$ ipython --no-banner

In [1]: import numpy as np

In [2]: np.set_printoptions(suppress=True, linewidth=100)

In [3]: tidy = lambda a: np.round(a, 1) + 0

In [4]: arr = np.load("x.npy")

In [5]: arr
Out[5]: 
array([[ 0.6, -1.5, -0.2,  1.2],
       [-0.9,  0.5, -1.7,  0.6],
       [-1.7,  0.5, -0.2,  1.1]])

In [6]: u = np.array([0, 1, 2])

In [7]: np.convolve(arr[1], u)
Out[7]: array([ 0. , -0.9, -1.3, -0.7, -2.8,  1.2])

In [8]: tidy(np.correlate(arr[1], arr[0], "full"))
Out[8]: array([-1.1,  0.8, -0.8, -0.2,  2.7, -1.9,  0.4])

In [9]: tidy(np.array([np.convolve(row, u, "same") for row in arr]))
Out[9]: 
array([[ 0.6, -0.3, -3.2,  0.8],
       [-0.9, -1.3, -0.7, -2.8],
       [-1.7, -2.9,  0.8,  0.7]])

In [10]: rng = np.random.default_rng(2714)

In [11]: A2 = arr + rng.integers(-2, 3, (3, 2)) @ rng.integers(-2, 3, (2, 4))

In [12]: tidy(A2)
Out[12]: 
array([[-1.4, -1.5, -2.2, -0.8],
       [-0.9,  0.5, -1.7,  0.6],
       [-1.7,  0.5, -0.2, -0.9]])

In [13]: np.abs(A2 - arr).sum(axis=1)
Out[13]: array([6., 0., 2.])

In [14]: tidy(np.linalg.svd(A2 - arr, compute_uv=False))
Out[14]: array([3.7, 1.5, 0. ])

In [15]: X = np.load("case10.npy")

In [16]: X
Out[16]: 
array([[-2,  3,  6,  2, -2],
       [ 5,  0, -5,  1,  7],
       [-5,  0,  5, -1, -7],
       [ 3,  3,  1,  3,  5],
       [-1, -6, -7, -5, -3],
       [ 0,  0,  0,  0,  0],
       [-1,  9, 13,  7,  1]])

In [17]: np.argsort(-np.linalg.norm(X, axis=0).round(6), kind="stable")[:3]
Out[17]: array([2, 4, 1])

In [18]: np.linalg.matrix_rank(X, rtol=0.1)
Out[18]: np.int64(2)

In [19]: np.linalg.cond(X) > 100
Out[19]: np.True_

In [20]: np.unique(X.round(6), axis=0).shape
Out[20]: (7, 5)

In [21]: tidy(np.trace(np.linalg.pinv(X) @ X))
Out[21]: np.float64(2.0)

In [22]: try:
    ...:     np.linalg.inv(X)
    ...: except np.linalg.LinAlgError as e:
    ...:     print("failed:", e)
    ...: 
failed: Last 2 dimensions of the array must be square

In [23]: np.abs(np.diag(np.linalg.qr(X)[1])) > 1e-9
Out[23]: array([ True,  True, False, False, False])

In [24]: left, sig, VT = np.linalg.svd(X)

In [25]: vecs = VT[:(sig > 1e-8).sum()]

In [26]: x = X[6] + -3 * X[4] + rng.integers(2) * np.eye(5)[1]

In [27]: x
Out[27]: array([ 2., 28., 34., 22., 10.])

In [28]: tidy(np.linalg.norm(x - vecs.T @ vecs @ x))
Out[28]: np.float64(0.8)

In [29]: np.allclose(vecs.T @ vecs @ x, x)
Out[29]: False

In [30]: tidy(vecs.T @ vecs)
Out[30]: 
array([[ 0.3,  0.1, -0.2,  0.1,  0.4],
       [ 0.1,  0.3,  0.3,  0.3,  0.2],
       [-0.2,  0.3,  0.6,  0.2, -0.2],
       [ 0.1,  0.3,  0.2,  0.2,  0.2],
       [ 0.4,  0.2, -0.2,  0.2,  0.6]])

In [31]: tidy(np.diag(vecs.T @ vecs))
Out[31]: array([0.3, 0.3, 0.6, 0.2, 0.6])

In [32]: cov = X.T @ X

In [33]: np.diag(cov)
Out[33]: array([ 65, 135, 305,  89, 137])

In [34]: np.trace(cov), (X ** 2).sum()
Out[34]: (np.int64(731), np.int64(731))

In [35]: tidy(np.linalg.eigvalsh(cov)[::-1])
Out[35]: array([494.9, 236.1,   0. ,   0. ,   0. ])

In [36]: np.allclose(cov, cov.T)
Out[36]: True

In [37]: m1 = np.load("mat.npy")

In [38]: m1
Out[38]: 
array([[ -2.4, -27.3,   2.9,   3.8],
       [  9.5,  17.5,   8.2, -19.2],
       [-27.7,  -1.9, -29.2, -18.1],
       [ -2.8, -29.1,   3.1,   4.6],
       [-25.1,  -0.6, -30.3, -18.5],
       [ 10.7,  17.5,   9.2, -18.4],
       [  9.6,  19.3,   7.6, -18.1],
       [ -2.4, -28.8,   2.1,   5.1],
       [ 11.1,  17.6,   6.7, -20.7],
       [ 10.7,  19.4,   9.3, -20. ]])

In [39]: idx = m1[:, 3] > np.median(m1[:, 3])

In [40]: u = m1[idx].mean(axis=0) - m1[~idx].mean(axis=0)

In [41]: tidy(u)
Out[41]: array([ -8.5, -27.8,  -3.3,  14.8])

In [42]: (((m1 - m1.mean(axis=0)) @ u > 0) == idx).mean()
Out[42]: np.float64(0.8)

In [43]: np.argsort(-np.abs(u).round(6), kind="stable")
Out[43]: array([1, 3, 0, 2])

In [44]: x = np.array([2, 2, -2, -1])

In [45]: y = m1 @ x

In [46]: beta, lr = np.zeros(4), 1 / np.linalg.norm(m1, 2) ** 2

In [47]: for i in range(4):
    ...:     beta -= lr * m1.T @ (m1 @ beta - y)
    ...:     if i % 1 == 0: print(i, round(np.linalg.norm(m1 @ beta - y), 1))
    ...: 
0 31.2
1 18.7
2 14.8
3 12.9

In [48]: tidy(beta)
Out[48]: array([ 0.2,  2.1, -0.2, -1.3])

In [49]: tidy(np.linalg.cond(m1))
Out[49]: np.float64(29.4)

In [50]: Ac = m1 - m1.mean(axis=0)

In [51]: vecs = np.linalg.svd(Ac)[2][:3]

In [52]: A2 = Ac - Ac @ vecs.T @ vecs

In [53]: tidy((Ac @ vecs.T).std(axis=0))
Out[53]: array([24.3, 18.5,  0.9])

In [54]: np.argsort(-np.linalg.norm(m1, axis=0).round(6), kind="stable")[:3]
Out[54]: array([1, 3, 2])

In [55]: round(np.log10(np.linalg.cond(m1)))
Out[55]: 1

In [56]: J = np.load("layer7.npy")

In [57]: J
Out[57]: 
array([[  3,  13,   4, -10,  -3,  -6,   7],
       [  4,  -5,  -9,  -9,   0,  -2,   0],
       [ -1,  -8,   2,  -7,  -1,   8,  -5],
       [ 16, -11,  14, -11,  -3,  17,   5],
       [  4,  -5,  -9,  -9,   0,  -2,   0],
       [  0,   0,   2, -10,   0,  10,   3],
       [ 25,  -8,   1, -12,  -9,   3,  26],
       [  8,  -5, -11,  -8,  -7,  -6,  16],
       [  0,   0,   0,   0,   0,   0,   0],
       [ 19,   2,  16, -11,  -6,   1,   9],
       [  4,  -5,  -9,  -9,   0,  -2,   0],
       [  3,  -8,  -2,   4,  -8,  -6,   8],
       [  9,   3,   8,  -5,   7,   2,  11],
       [ 11,   7,   8,  -9, -12,   1,   6],
       [  3,  -8,   0,  -6,  -8,   4,  11],
       [  1,   8,   0,  -3,   1,   2,   8],
       [  9,   2,   4,  -2,  -8,   9,   7],
       [  0,   0,   0,   0,   0,   0,   0],
       [  1,   8,   0,  -3,   1,   2,   8],
       [  3,  -8,  -2,   4,  -8,  -6,   8],
       [ 10,  10,   4,  -5,  -7,  11,  15],
       [ 13,  -8,  10,  -5,  -6, -14,  10],
       [ -1,  -8,   2,  -7,  -1,   8,  -5],
       [ 10, -21,   8,  -5,  -3,   2,   6]])

In [58]: Ac = (J - J.mean(axis=0)) / J.std(axis=0)

In [59]: tidy(Ac.std(axis=0))
Out[59]: array([1., 1., 1., 1., 1., 1., 1.])

In [60]: beta = np.linalg.lstsq(np.delete(Ac, 1, axis=1), Ac[:, 1])[0]

In [61]: tidy(beta)
Out[61]: array([-0.9,  0.4, -0.3,  0.1, -0.1,  0.7])

In [62]: np.abs(beta).argmax()
Out[62]: np.int64(0)

In [63]: cov = np.cov(J, rowvar=False)

In [64]: tidy(np.corrcoef(J.T))
Out[64]: 
array([[ 1. , -0.1,  0.5, -0.4, -0.5,  0.1,  0.7],
       [-0.1,  1. ,  0.1,  0. ,  0.1,  0. ,  0.1],
       [ 0.5,  0.1,  1. , -0.2, -0.1,  0.3,  0.1],
       [-0.4,  0. , -0.2,  1. ,  0. , -0.3, -0.1],
       [-0.5,  0.1, -0.1,  0. ,  1. ,  0.1, -0.5],
       [ 0.1,  0. ,  0.3, -0.3,  0.1,  1. , -0.1],
       [ 0.7,  0.1,  0.1, -0.1, -0.5, -0.1,  1. ]])

In [65]: x = np.array([-2, -3, 3, 0, -3, 2, 1])

In [66]: J @ (2 * x)
Out[66]: 
array([-58, -48,  92, 182, -48,  58,  72, -18,   0,  66, -48,  64, -18,  50, 122, -34,  74,   0,
       -34,  64,  40,  56,  92, 172])

In [67]: (J @ x).argmax()
Out[67]: np.int64(3)

In [68]: np.einsum("ij,j->i", J, x)
Out[68]: 
array([-29, -24,  46,  91, -24,  29,  36,  -9,   0,  33, -24,  32,  -9,  25,  61, -17,  37,   0,
       -17,  32,  20,  28,  46,  86])

In [69]: np.sign((J @ x).round(6))
Out[69]: 
array([-1, -1,  1,  1, -1,  1,  1, -1,  0,  1, -1,  1, -1,  1,  1, -1,  1,  0, -1,  1,  1,  1,  1,
        1])

In [70]: np.linalg.norm(J @ x) <= np.linalg.norm(J, 2) * np.linalg.norm(x) + 1e-9
Out[70]: np.True_

In [71]: J @ x
Out[71]: 
array([-29, -24,  46,  91, -24,  29,  36,  -9,   0,  33, -24,  32,  -9,  25,  61, -17,  37,   0,
       -17,  32,  20,  28,  46,  86])

In [72]: (J * x).sum(axis=1)
Out[72]: 
array([-29, -24,  46,  91, -24,  29,  36,  -9,   0,  33, -24,  32,  -9,  25,  61, -17,  37,   0,
       -17,  32,  20,  28,  46,  86])

In [73]: x @ J
Traceback (most recent call last):
  Cell In[73], line 1
    x @ J
ValueError: matmul: Input operand 1 has a mismatch in its core dimension 0, with gufunc signature (n?,k),(k,m?)->(n?,m?) (size 24 is different from 7)
